$ python -q
>>> import numpy as np
>>> np.set_printoptions(precision=2, suppress=True, linewidth=160)
>>> K = np.load("test5.npy")
>>> print(K)
[[ 0.04 -0.85  0.03 -0.05 -1.   -0.21]
 [-0.85 -0.04 -0.52  0.39  0.36 -0.1 ]
 [ 0.03 -0.52 -1.4  -0.86  0.19  0.44]
 [-0.05  0.39 -0.86 -0.06 -0.37  0.16]
 [-1.    0.36  0.19 -0.37  0.59  0.93]
 [-0.21 -0.1   0.44  0.16  0.93 -0.14]]
>>> Uu, sig, vt = np.linalg.svd(K)
>>> V = vt[:(sig > 1e-8).sum()]
>>> rng = np.random.default_rng(982119)
>>> vec = K[5] + -3 * K[1] + rng.integers(2) * np.eye(6)[3]
>>> print(vec)
[ 2.35  0.03  2.01 -1.   -0.15  0.16]
>>> print(np.allclose(V.T @ V @ vec, vec))
True
>>> print(np.round(V.T @ V, 2) + 0)
[[ 0.91  0.08  0.02 -0.19 -0.02 -0.2 ]
 [ 0.08  0.93 -0.02  0.17  0.02  0.17]
 [ 0.02 -0.02  0.99  0.05  0.    0.05]
 [-0.19  0.17  0.05  0.59 -0.04 -0.42]
 [-0.02  0.02  0.   -0.04  1.   -0.04]
 [-0.2   0.17  0.05 -0.42 -0.04  0.58]]
>>> print(np.linalg.matrix_rank(np.vstack([K, vec])))
5
>>> Uu, sig, vt = np.linalg.svd(K)
>>> print(sig.round(2) + 0)
[2. 2. 1. 1. 1. 0.]
>>> out = Uu[:, :5] @ np.diag(sig[:5]) @ vt[:5]
>>> print(out)
[[ 0.04 -0.85  0.03 -0.05 -1.   -0.21]
 [-0.85 -0.04 -0.52  0.39  0.36 -0.1 ]
 [ 0.03 -0.52 -1.4  -0.86  0.19  0.44]
 [-0.05  0.39 -0.86 -0.06 -0.37  0.16]
 [-1.    0.36  0.19 -0.37  0.59  0.93]
 [-0.21 -0.1   0.44  0.16  0.93 -0.14]]
>>> print(np.linalg.matrix_rank(K, rtol=0.05))
5
>>> print(round(float(np.linalg.norm(K - out, 2)), 2), round(sig[5], 2))
0.0 0.0
>>> print(np.linalg.matrix_rank(out))
5
>>> vec = np.array([0, -2, 1, 0, 0, -2])
>>> a = np.maximum(out @ vec, 0)
>>> print(out * (a > 1e-9)[:, None])
[[ 0.04 -0.85  0.03 -0.05 -1.   -0.21]
 [-0.   -0.   -0.    0.    0.   -0.  ]
 [ 0.   -0.   -0.   -0.    0.    0.  ]
 [-0.    0.   -0.   -0.   -0.    0.  ]
 [-0.    0.    0.   -0.    0.    0.  ]
 [-0.21 -0.1   0.44  0.16  0.93 -0.14]]
>>> print(np.maximum(out @ vec, 0) - np.maximum(-out @ vec, 0))
[ 2.16 -0.24 -1.23 -1.96 -2.4   0.9 ]
>>> print(out.T @ a)
[-0.1  -1.93  0.46  0.03 -1.3  -0.58]
>>> print(np.tanh(out @ vec))
[ 0.97 -0.24 -0.84 -0.96 -0.98  0.72]
>>> print(a)
[2.16 0.   0.   0.   0.   0.9 ]
>>> print(np.maximum(out @ (3 * vec), 0))
[6.47 0.   0.   0.   0.   2.71]
>>> out = np.array([[5, -7, -2],
...     [-6, -1, -3],
...     [-6, -6, -2],
...     [5, 2, 1],
...     [-2, -2, 9],
...     [4, -6, 1]])
>>> print(np.einsum("ij,ij->i", K, K))
[1.77 1.29 3.2  1.06 2.52 1.17]
>>> print(np.linalg.matrix_rank(K @ out))
3
>>> print(np.linalg.matrix_rank(np.vstack([K, out.T])))
6
>>> print(np.einsum("ij->j", K))
[-2.04 -0.77 -2.13 -0.78  0.72  1.09]
>>> out = K / np.linalg.norm(K, axis=1, keepdims=True)
>>> cov = out @ out.T
>>> print((np.abs(cov) > 0.9).astype(int))
[[1 0 0 0 0 0]
 [0 1 0 0 0 0]
 [0 0 1 0 0 0]
 [0 0 0 1 0 0]
 [0 0 0 0 1 0]
 [0 0 0 0 0 1]]
>>> print(np.argwhere(np.triu(np.abs(cov) > 0.95, 1)))
[]
>>> A = np.loadtxt("dump.csv", delimiter=",")
>>> print(A)
[[0. 3. 2. 1. 3. 3. 3.]
 [0. 0. 3. 3. 1. 2. 3.]
 [0. 1. 0. 3. 1. 3. 2.]
 [0. 2. 3. 2. 3. 1. 2.]
 [0. 1. 0. 2. 0. 3. 1.]
 [0. 1. 1. 0. 2. 0. 3.]
 [0. 0. 2. 1. 3. 2. 2.]]
>>> Uu, sig, vt = np.linalg.svd(A)
>>> print(sig)
[11.99  4.39  3.    1.9   1.71  1.15  0.  ]
>>> out = Uu[:, :6] @ np.diag(sig[:6]) @ vt[:6]
>>> print(out.round(2) + 0)
[[0. 3. 2. 1. 3. 3. 3.]
 [0. 0. 3. 3. 1. 2. 3.]
 [0. 1. 0. 3. 1. 3. 2.]
 [0. 2. 3. 2. 3. 1. 2.]
 [0. 1. 0. 2. 0. 3. 1.]
 [0. 1. 1. 0. 2. 0. 3.]
 [0. 0. 2. 1. 3. 2. 2.]]
>>> print(round(np.abs(A - out).max(), 2))
0.0
>>> print(round(np.linalg.norm(A - out) / np.linalg.norm(A), 2))
0.0
>>> print(np.round(np.linalg.norm(A - out, 2), 2), sig[6])
0.0 0.0
>>> print(np.abs(np.diag(np.linalg.qr(A)[1])) > 1e-9)
[False  True  True  True  True  True  True]
>>> print(np.round(A @ np.linalg.pinv(A) @ A, 2) + 0)
[[0. 3. 2. 1. 3. 3. 3.]
 [0. 0. 3. 3. 1. 2. 3.]
 [0. 1. 0. 3. 1. 3. 2.]
 [0. 2. 3. 2. 3. 1. 2.]
 [0. 1. 0. 2. 0. 3. 1.]
 [0. 1. 1. 0. 2. 0. 3.]
 [0. 0. 2. 1. 3. 2. 2.]]
>>> print(np.unique(A.round(6), axis=0).shape)
(7, 7)
>>> print(np.abs(A).max())
3.0
>>> print(np.unravel_index(np.abs(A).argmax(), A.shape))
(np.int64(0), np.int64(1))
>>> print(A.shape)
(7, 7)
>>> np.zeros(7, 7)
Traceback (most recent call last):
  File "<python-input-51>", line 1, in <module>
    np.zeros(7, 7)
    ~~~~~~~~^^^^^^
TypeError: Cannot interpret '7' as a data type
>>> A[7]
Traceback (most recent call last):
  File "<python-input-52>", line 1, in <module>
    A[7]
    ~^^^
IndexError: index 7 is out of bounds for axis 0 with size 7
>>> np.linalg.rank(A)
Traceback (most recent call last):
  File "<python-input-53>", line 1, in <module>
    np.linalg.rank(A)
    ^^^^^^^^^^^^^^
AttributeError: module 'numpy.linalg' has no attribute 'rank'
>>> print(np.round(np.linalg.norm(A), 2))
13.42
>>> print(np.linalg.matrix_rank(A))
6
>>> u = np.array([5, 7])
>>> print(np.cross(A[5, :3], A[0, :3]))
[-1.  0.  0.]
>>> print(np.correlate(A[5], A[0], "full"))
[ 0.  3.  6.  6. 10.  9. 20. 14. 13.  9.  6.  9.  0.]
>>> print(np.polyval(u, A[5]))
[ 7. 12. 12.  7. 17.  7. 22.]
>>> data = np.loadtxt("w.csv", delimiter=",")
>>> print(data)
[[0. 0. 1. 0.]
 [0. 0. 1. 1.]
 [1. 1. 0. 1.]
 [0. 1. 1. 0.]]
>>> print(np.round(np.poly(data), 2) + 0)
[ 1.  0. -4. -2.  1.]
>>> print(np.einsum("ii->", data))
0.0
>>> print(round(np.linalg.eigvals(data).sum().real, 2))
-0.0
>>> print(np.linalg.eigvals(data))
[-1.48  0.31  2.17 -1.  ]
>>> out = np.linalg.invert(data)
Traceback (most recent call last):
  File "<python-input-66>", line 1, in <module>
    out = np.linalg.invert(data)
          ^^^^^^^^^^^^^^^^
AttributeError: module 'numpy.linalg' has no attribute 'invert'
>>> out = np.linalg.inv(data)
>>> print(out)
[[ 2. -1.  1. -1.]
 [-1.  0.  0.  1.]
 [ 1.  0.  0.  0.]
 [-1.  1.  0.  0.]]
>>> print(round(np.linalg.det(data) * np.linalg.det(out), 2))
1.0
>>> print(round(np.linalg.cond(data), 2))
6.98
>>> print(round(float(np.linalg.slogdet(data)[0]), 2))
1.0
>>> print([round(float(np.linalg.det(out[:i, :i])), 2) + 0 for i in range(1, 5)])
[2.0, -1.0, 0.0, 1.0]
>>> print(np.all(np.linalg.eigvalsh(out) > 0))
False
>>> u = np.array([-2, 2, -1, -1, 2, 3])
>>> E = np.outer(rng.normal(size=33), u) + 0.02 * rng.normal(size=(33, 6))
>>> print(E)
[[ 0.82 -0.86  0.43  0.41 -0.82 -1.22]
 [ 1.86 -1.86  0.95  0.93 -1.86 -2.77]
 [-0.65  0.65 -0.32 -0.34  0.65  0.94]
 [ 0.26 -0.28  0.15  0.14 -0.3  -0.47]
 [ 0.98 -0.98  0.5   0.51 -0.97 -1.44]
 [ 1.78 -1.79  0.87  0.91 -1.74 -2.6 ]
 [-2.65  2.65 -1.4  -1.32  2.66  3.97]
 [-1.67  1.65 -0.79 -0.82  1.64  2.51]
 [ 0.27 -0.24  0.1   0.12 -0.26 -0.37]
 [ 1.03 -1.02  0.52  0.56 -1.02 -1.61]
 [ 1.08 -1.08  0.54  0.54 -1.14 -1.64]
 [-3.26  3.27 -1.63 -1.62  3.24  4.88]
 [ 5.06 -5.09  2.55  2.57 -5.09 -7.61]
 [ 2.38 -2.33  1.18  1.17 -2.36 -3.56]
 [-5.24  5.26 -2.64 -2.61  5.26  7.89]
 [-0.85  0.84 -0.44 -0.46  0.85  1.25]
 [-2.52  2.49 -1.28 -1.26  2.56  3.79]
 [ 1.53 -1.57  0.76  0.78 -1.54 -2.33]
 [-0.44  0.45 -0.24 -0.22  0.48  0.74]
 [ 1.61 -1.62  0.77  0.81 -1.61 -2.4 ]
 [-2.01  1.99 -1.03 -0.99  1.99  3.02]
 [-0.23  0.26 -0.13 -0.08  0.26  0.39]
 [-1.4   1.39 -0.71 -0.7   1.42  2.12]
 [ 0.59 -0.58  0.27  0.31 -0.56 -0.85]
 [-2.46  2.49 -1.19 -1.21  2.46  3.64]
 [-1.57  1.58 -0.79 -0.79  1.6   2.36]
 [-2.11  2.13 -1.08 -1.04  2.12  3.16]
 [ 1.04 -1.03  0.53  0.53 -1.06 -1.57]
 [-0.58  0.63 -0.3  -0.31  0.63  0.93]
 [-0.33  0.34 -0.15 -0.18  0.36  0.46]
 [ 0.08 -0.1   0.08  0.06 -0.09 -0.14]
 [-0.07  0.04 -0.02 -0.02  0.07  0.08]
 [-1.64  1.63 -0.82 -0.84  1.59  2.38]]
>>> print(round(np.log10(np.linalg.cond(E))))
3
>>> print(np.round(np.linalg.norm(E, 2) / np.linalg.norm(E), 2))
1.0
>>> print(np.argsort(-np.linalg.norm(E, axis=0).round(6), kind="stable")[:3])
[5 4 1]
>>> print(np.abs(np.linalg.svd(E)[2][-1]))
[0.78 0.3  0.04 0.53 0.16 0.02]
>>> Xs = (E - E.mean(axis=0)) / E.std(axis=0)
>>> print(Xs.std(axis=0))
[1. 1. 1. 1. 1. 1.]
>>> print(np.argwhere(np.abs(Xs) > 2))
[[12  0]
 [12  1]
 [12  2]
 [12  3]
 [12  4]
 [12  5]
 [14  0]
 [14  1]
 [14  2]
 [14  3]
 [14  4]
 [14  5]]
>>> coef = np.linalg.lstsq(np.delete(Xs, 4, axis=1), Xs[:, 4])[0]
>>> print(np.abs(coef).argmax())
4
>>> print(np.linalg.matrix_rank(E))
6
>>> E[:, 6]
Traceback (most recent call last):
  File "<python-input-87>", line 1, in <module>
    E[:, 6]
    ~^^^^^^
IndexError: index 6 is out of bounds for axis 1 with size 6
>>> print(round(float(np.linalg.norm(E)), 2))
26.94
>>> print(np.count_nonzero(E))
198
>>> print(np.linalg.svd(E, compute_uv=False))
[26.94  0.16  0.12  0.1   0.09  0.08]
>>> feats = np.loadtxt("x.csv", delimiter=",")
>>> print(feats.round(2) + 0)
[[ -2.34 -13.47  -5.74  -1.15]
 [ -2.31 -13.36  -5.71  -1.15]
 [ -0.15  -6.59  -3.24  -1.05]
 [  0.46  -3.86  -2.06  -0.76]
 [  0.63  -2.25  -1.27  -0.48]
 [  0.63  -2.16  -1.22  -0.46]
 [  0.5   -0.88  -0.51  -0.16]
 [  0.13  -0.14  -0.08  -0.01]
 [  0.05  -0.05  -0.02   0.  ]
 [ -0.11   0.1    0.05  -0.01]
 [ -0.17   0.15   0.07  -0.01]
 [ -0.41   0.32   0.12  -0.08]
 [ -0.74   0.52   0.11  -0.26]
 [ -1.64   1.22  -0.38  -1.55]
 [ -1.73   1.35  -0.48  -1.8 ]
 [ -1.82   1.52  -0.62  -2.12]
 [ -1.92   1.75  -0.81  -2.56]
 [ -2.     2.    -1.    -3.  ]
 [ -2.11   2.82  -1.58  -4.36]
 [ -2.11   3.24  -1.85  -5.01]
 [ -2.1    3.45  -1.98  -5.33]
 [ -0.46  10.58  -5.44 -14.41]]
>>> Xs = feats - feats.mean(axis=0)
>>> Uu, sig, vt = np.linalg.svd(Xs, full_matrices=False)
>>> print(np.round(Xs.mean(axis=0), 2) + 0)
[0. 0. 0. 0.]
>>> print(np.linalg.matrix_rank(Xs))
3
>>> print(np.abs(vt[0]).argmax())
1
>>> print((np.sign(Uu[:, 0]) == np.sign(Uu[0, 0])).astype(int))
[1 1 1 1 1 1 1 1 1 1 0 0 0 0 0 0 0 0 0 0 0 0]
>>> print(sig.round(2) + 0)
[25.93 14.04  4.63  0.  ]
>>> print(np.round(vt[0] * np.sign(vt[0, np.abs(vt[0]).argmax()]), 2) + 0)
[ 0.    0.91  0.09 -0.39]
>>> print(np.round(sig ** 2 / (sig ** 2).sum(), 2) + 0)
[0.75 0.22 0.02 0.  ]
>>> print(np.allclose(feats[:-1].T @ np.linalg.lstsq(feats[:-1].T, feats[-1])[0], feats[-1]))
True
>>> print(np.linalg.lstsq(feats[:-1].T, feats[-1])[2])
3
>>> print(np.round(feats @ np.linalg.pinv(feats) @ feats, 2) + 0)
[[ -2.34 -13.47  -5.74  -1.15]
 [ -2.31 -13.36  -5.71  -1.15]
 [ -0.15  -6.59  -3.24  -1.05]
 [  0.46  -3.86  -2.06  -0.76]
 [  0.63  -2.25  -1.27  -0.48]
 [  0.63  -2.16  -1.22  -0.46]
 [  0.5   -0.88  -0.51  -0.16]
 [  0.13  -0.14  -0.08  -0.01]
 [  0.05  -0.05  -0.02   0.  ]
 [ -0.11   0.1    0.05  -0.01]
 [ -0.17   0.15   0.07  -0.01]
 [ -0.41   0.32   0.12  -0.08]
 [ -0.74   0.52   0.11  -0.26]
 [ -1.64   1.22  -0.38  -1.55]
 [ -1.73   1.35  -0.48  -1.8 ]
 [ -1.82   1.52  -0.62  -2.12]
 [ -1.92   1.75  -0.81  -2.56]
 [ -2.     2.    -1.    -3.  ]
 [ -2.11   2.82  -1.58  -4.36]
 [ -2.11   3.24  -1.85  -5.01]
 [ -2.1    3.45  -1.98  -5.33]
 [ -0.46  10.58  -5.44 -14.41]]
>>> arr = np.loadtxt("run7.csv", delimiter=",")
>>> print(arr)
[[ 7. -1. -3.  2.]
 [ 8.  1. -6.  4.]
 [10.  1. -8.  6.]
 [ 5.  2. -7.  6.]]
>>> Uu, sig, vt = np.linalg.svd(arr)
>>> print(np.argmax(sig[:-1] / (sig[1:] + 1e-6)) + 1)
3
>>> print(sig.round(2) + 0)
[21.81  4.35  0.71  0.  ]
>>> out = Uu[:, :3] @ np.diag(sig[:3]) @ vt[:3]
>>> print(np.round(np.abs(arr - out).max(), 2))
0.0
>>> print(np.linalg.matrix_rank(out))
3
>>> print(out)
[[ 7. -1. -3.  2.]
 [ 8.  1. -6.  4.]
 [10.  1. -8.  6.]
 [ 5.  2. -7.  6.]]
>>> out = np.array([[0], [0], [1], [-2], [0], [2], [-3]])
>>> Z = np.array([[-4, -4, -4, -2, -3, 1]])
>>> M = out @ Z
>>> print(M)
[[ 0  0  0  0  0  0]
 [ 0  0  0  0  0  0]
 [-4 -4 -4 -2 -3  1]
 [ 8  8  8  4  6 -2]
 [ 0  0  0  0  0  0]
 [-8 -8 -8 -4 -6  2]
 [12 12 12  6  9 -3]]
>>> print(np.linalg.cond(M) > 100)
True
>>> print(np.linalg.matrix_rank(M, rtol=0.1))
1
>>> print(np.argsort(-np.linalg.norm(M, axis=0).round(6), kind="stable")[:3])
[0 1 2]
>>> X = np.load("data.npy")
>>> print(X)
[[ 4 -2  4 -2  2]
 [-2  1 -2  1 -1]
 [ 4 -2  4 -2  2]
 [-2  1 -2  1 -1]
 [ 2 -1  2 -1  1]]
>>> Uu, sig, vt = np.linalg.svd(feats)
>>> print(np.argmax(sig[:-1] / (sig[1:] + 1e-6)) + 1)
3
>>> out = Uu[:, :3] @ np.diag(sig[:3]) @ vt[:3]
>>> print(np.linalg.matrix_rank(out))
3
>>> print(round(np.linalg.norm(feats - out) / np.linalg.norm(feats), 2))
0.0
>>> print(out.round(2) + 0)
[[ -2.34 -13.47  -5.74  -1.15]
 [ -2.31 -13.36  -5.71  -1.15]
 [ -0.15  -6.59  -3.24  -1.05]
 [  0.46  -3.86  -2.06  -0.76]
 [  0.63  -2.25  -1.27  -0.48]
 [  0.63  -2.16  -1.22  -0.46]
 [  0.5   -0.88  -0.51  -0.16]
 [  0.13  -0.14  -0.08  -0.01]
 [  0.05  -0.05  -0.02   0.  ]
 [ -0.11   0.1    0.05  -0.01]
 [ -0.17   0.15   0.07  -0.01]
 [ -0.41   0.32   0.12  -0.08]
 [ -0.74   0.52   0.11  -0.26]
 [ -1.64   1.22  -0.38  -1.55]
 [ -1.73   1.35  -0.48  -1.8 ]
 [ -1.82   1.52  -0.62  -2.12]
 [ -1.92   1.75  -0.81  -2.56]
 [ -2.     2.    -1.    -3.  ]
 [ -2.11   2.82  -1.58  -4.36]
 [ -2.11   3.24  -1.85  -5.01]
 [ -2.1    3.45  -1.98  -5.33]
 [ -0.46  10.58  -5.44 -14.41]]
